$ python -q
>>> import numpy as np
>>> np.set_printoptions(suppress=True, linewidth=160)
>>> X = np.loadtxt("case7.csv", delimiter=",")
>>> print(X)
[[-82.  -3.   0.  -1.]
 [ -3.  81.   2.   3.]
 [  3.  -2. -83.  -1.]
 [  3.   3.  -1.   1.]]
>>> left, sigma, Vt = np.linalg.svd(X)
>>> print(np.argmax(sigma[:-1] / (sigma[1:] + 1e-6)) + 1)
3
>>> out = left[:, :3] @ np.diag(sigma[:3]) @ Vt[:3]
>>> print(round(float(np.linalg.norm(X - out) / np.linalg.norm(X)), 3))
0.006
>>> print(out.round(3) + 0)
[[-82.     -2.999   0.     -1.032]
 [ -3.     80.999   2.      3.031]
 [  3.     -2.    -83.     -0.989]
 [  3.01    3.032  -0.99    0.136]]
>>> print(np.linalg.matrix_rank(X, rtol=0.05))
3
>>> print(round(np.linalg.norm(X - out, 2), 3), np.round(sigma[3], 3))
0.866 0.866
>>> rng = np.random.default_rng(250)
>>> idx = rng.permutation(4)
>>> out = X[:, idx] * rng.choice([-1, 1], 4)
>>> print(out)
[[  0.  82.   3.   1.]
 [  2.   3. -81.  -3.]
 [-83.  -3.   2.   1.]
 [ -1.  -3.  -3.  -1.]]
>>> left, _, Vt = np.linalg.svd(X.T @ out)
>>> print(np.round(left @ Vt, 3) + 0)
[[ 0. -1.  0.  0.]
 [ 0.  0. -1.  0.]
 [ 1.  0.  0.  0.]
 [ 0.  0.  0. -1.]]
>>> print(idx)
[2 0 1 3]
>>> print(np.einsum("ii->", X))
-83.0
>>> print(np.round(np.poly(X), 3))
[      1.      83.   -6655. -546588.  478631.]
>>> print(np.einsum("ij,ji->", X, X))
20199.0
>>> print(np.round(np.linalg.eigvals(X), 3))
[-83.059 -81.948   0.867  81.141]
>>> print(np.round(np.linalg.det(X[::-1]), 3))
478631.0
>>> print(np.kron(np.eye(2, dtype=int), X))
[[-82.  -3.   0.  -1.  -0.  -0.   0.  -0.]
 [ -3.  81.   2.   3.  -0.   0.   0.   0.]
 [  3.  -2. -83.  -1.   0.  -0.  -0.  -0.]
 [  3.   3.  -1.   1.   0.   0.  -0.   0.]
 [ -0.  -0.   0.  -0. -82.  -3.   0.  -1.]
 [ -0.   0.   0.   0.  -3.  81.   2.   3.]
 [  0.  -0.  -0.  -0.   3.  -2. -83.  -1.]
 [  0.   0.  -0.   0.   3.   3.  -1.   1.]]
>>> r0, v = X[1], X[0]
>>> print(r0 @ r0)
6583.0
>>> p = (r0 @ v) / (r0 @ r0) * r0
>>> print(p)
[-0.  0.  0.  0.]
>>> print(np.linalg.matrix_rank(np.outer(r0, v)))
1
>>> print(np.outer(r0, v))
[[  246.     9.    -0.     3.]
 [-6642.  -243.     0.   -81.]
 [ -164.    -6.     0.    -2.]
 [ -246.    -9.     0.    -3.]]
>>> K = np.eye(3, dtype=int)[rng.permutation(3)] * np.array([2, 2, 0])
>>> print(K)
[[0 0 0]
 [2 0 0]
 [0 2 0]]
>>> # triangular
>>> left, sigma, Vt = np.linalg.svd(K)
>>> evecs = Vt[:(sigma > 1e-8).sum()]
>>> x = K[1] + 2 * K[2] + rng.integers(2) * np.eye(3)[2]
>>> print(x)
[2. 4. 1.]
>>> print(np.allclose(evecs.T @ evecs @ x, x))
False
>>> out = K + rng.integers(-2, 3, (3, 2)) @ rng.integers(-2, 3, (2, 3))
>>> print(out)
[[ 8  0 -2]
 [ 4  1 -2]
 [-8  2  2]]
>>> print(np.linalg.matrix_rank(out - K, tol=1e-8))
2
>>> print(np.round(np.linalg.svd(out - K, compute_uv=False), 3) + 0)
[11.917  1.728  0.   ]
>>> r0, v = out[1], out[0]
>>> print(r0 @ r0)
21
>>> p = (r0 @ v) / (r0 @ r0) * r0
>>> print(p.round(3))
[ 6.857  1.714 -3.429]
>>> print(round(np.linalg.norm(r0 + v) ** 2 + np.linalg.norm(r0 - v) ** 2, 3))
178.0
>>> print(np.round(v - p, 3))
[ 1.143 -1.714  1.429]
>>> print(K @ K.T)
[[0 0 0]
 [0 4 0]
 [0 0 4]]
>>> print(np.round(np.linalg.svd(K, compute_uv=False), 3))
[2. 2. 0.]
>>> print(K.T @ K)
[[4 0 0]
 [0 4 0]
 [0 0 0]]
>>> rk = np.linalg.matrix_rank(K)
>>> print(rk)
2
>>> null = np.linalg.svd(K)[2][rk:].T
>>> print(K @ null)
[[0.]
 [0.]
 [0.]]
>>> A = np.load("out11.npy")
>>> print(A)
[[ 8.107  5.383 11.069  4.306]
 [-0.086  3.044  1.148  2.001]
 [ 2.016  3.18   3.976  3.069]
 [ 6.099  5.171  7.769  3.333]]
>>> O, evecs = np.linalg.qr(A[:, :2])[0], np.linalg.qr(A[:, 2:])[0]
>>> sigma = np.linalg.svd(O.T @ evecs, compute_uv=False)
>>> print(np.round(np.linalg.norm(O @ O.T - evecs @ evecs.T, 2), 3))
0.278
>>> print((sigma > 0.9).sum())
2
>>> print(np.round(np.degrees(np.arccos(sigma.clip(0, 1))), 3))
[ 2.301 16.113]
>>> def softmax(z):
...     e = np.exp(z - z.max(axis=-1, keepdims=True))
...     return e / e.sum(axis=-1, keepdims=True)
... 
>>> print(np.round(softmax(A[0]), 3))
[0.049 0.003 0.947 0.001]
>>> print(np.round(softmax(A).sum(axis=1), 3))
[1. 1. 1. 1.]
>>> print(np.round(softmax(A[0] + 3), 3))
[0.049 0.003 0.947 0.001]
>>> scores = A @ A.T / np.sqrt(4)
>>> print(np.round(softmax(scores), 3) + 0)
[[1.    0.    0.    0.   ]
 [0.957 0.    0.    0.043]
 [1.    0.    0.    0.   ]
 [1.    0.    0.    0.   ]]
>>> print(np.round(softmax(scores)[0] @ A, 3))
[ 8.107  5.383 11.069  4.306]
>>> print(np.round(softmax(scores + np.triu(np.full(scores.shape, -np.inf), 1)), 3) + 0)
[[1. 0. 0. 0.]
 [1. 0. 0. 0.]
 [1. 0. 0. 0.]
 [1. 0. 0. 0.]]
>>> print(softmax(scores).round(6).argmax(axis=1))
[0 0 0 0]
>>> O, _ = np.linalg.qr(np.array([[-0.3, 0.0, 0.9], [-0.1, 1.8, 2.6], [1.1, 0.7, 0.1]]))
>>> ev = np.array([-2, -3, -1])
>>> feats = O @ np.diag(ev) @ O.T
>>> print(feats.round(3))
[[-1.079 -0.167  0.236]
 [-0.167 -2.973 -0.134]
 [ 0.236 -0.134 -1.948]]
>>> # equal to its transpose
>>> C2 = A.T @ A
>>> print(np.round(np.linalg.eigvalsh(C2)[::-1], 3))
[412.693  11.586   0.851   0.037]
>>> print(np.round(np.linalg.svd(A, compute_uv=False) ** 2, 3))
[412.693  11.586   0.851   0.037]
>>> print((A @ A.T).shape)
(4, 4)
>>> print(C2.round(3))
[[106.993  81.327 145.036  61.252]
 [ 81.327  75.094 115.896  56.265]
 [145.036 115.896 200.007  88.057]
 [ 61.252  56.265  88.057  43.073]]
>>> m1 = np.load("w.npy")
>>> print(m1)
[[ -7  -9   1  -9]
 [-12  -5   9 -11]
 [-13 -12   4 -18]
 [-21 -14   0 -20]
 [-19 -21   7 -20]
 [-15 -13   2 -11]
 [-18  -7   4  -5]
 [-27 -14  -4 -13]
 [-25 -10 -12 -22]
 [-23 -11  -9 -25]
 [-28 -12   0 -27]
 [-35 -18   4 -33]
 [-42 -26  10 -31]
 [-44 -22   6 -25]
 [-41 -19  10 -23]
 [-50 -18  10 -19]
 [-42 -12   1 -16]
 [-36 -21  -4 -12]]
>>> cen = m1 - m1.mean(axis=0)
>>> evecs = np.linalg.svd(cen)[2][:1]
>>> out = cen - cen @ evecs.T @ evecs
>>> print(np.round(np.diag(evecs.T @ evecs), 3))
[0.755 0.096 0.019 0.131]
>>> print(np.round(out.std(axis=0), 3))
[2.82  3.458 5.896 5.615]
>>> print(round(np.linalg.norm(out) / np.linalg.norm(cen), 3))
0.555
>>> print(np.round(np.cov(cen @ evecs.T, rowvar=False), 3))
204.629
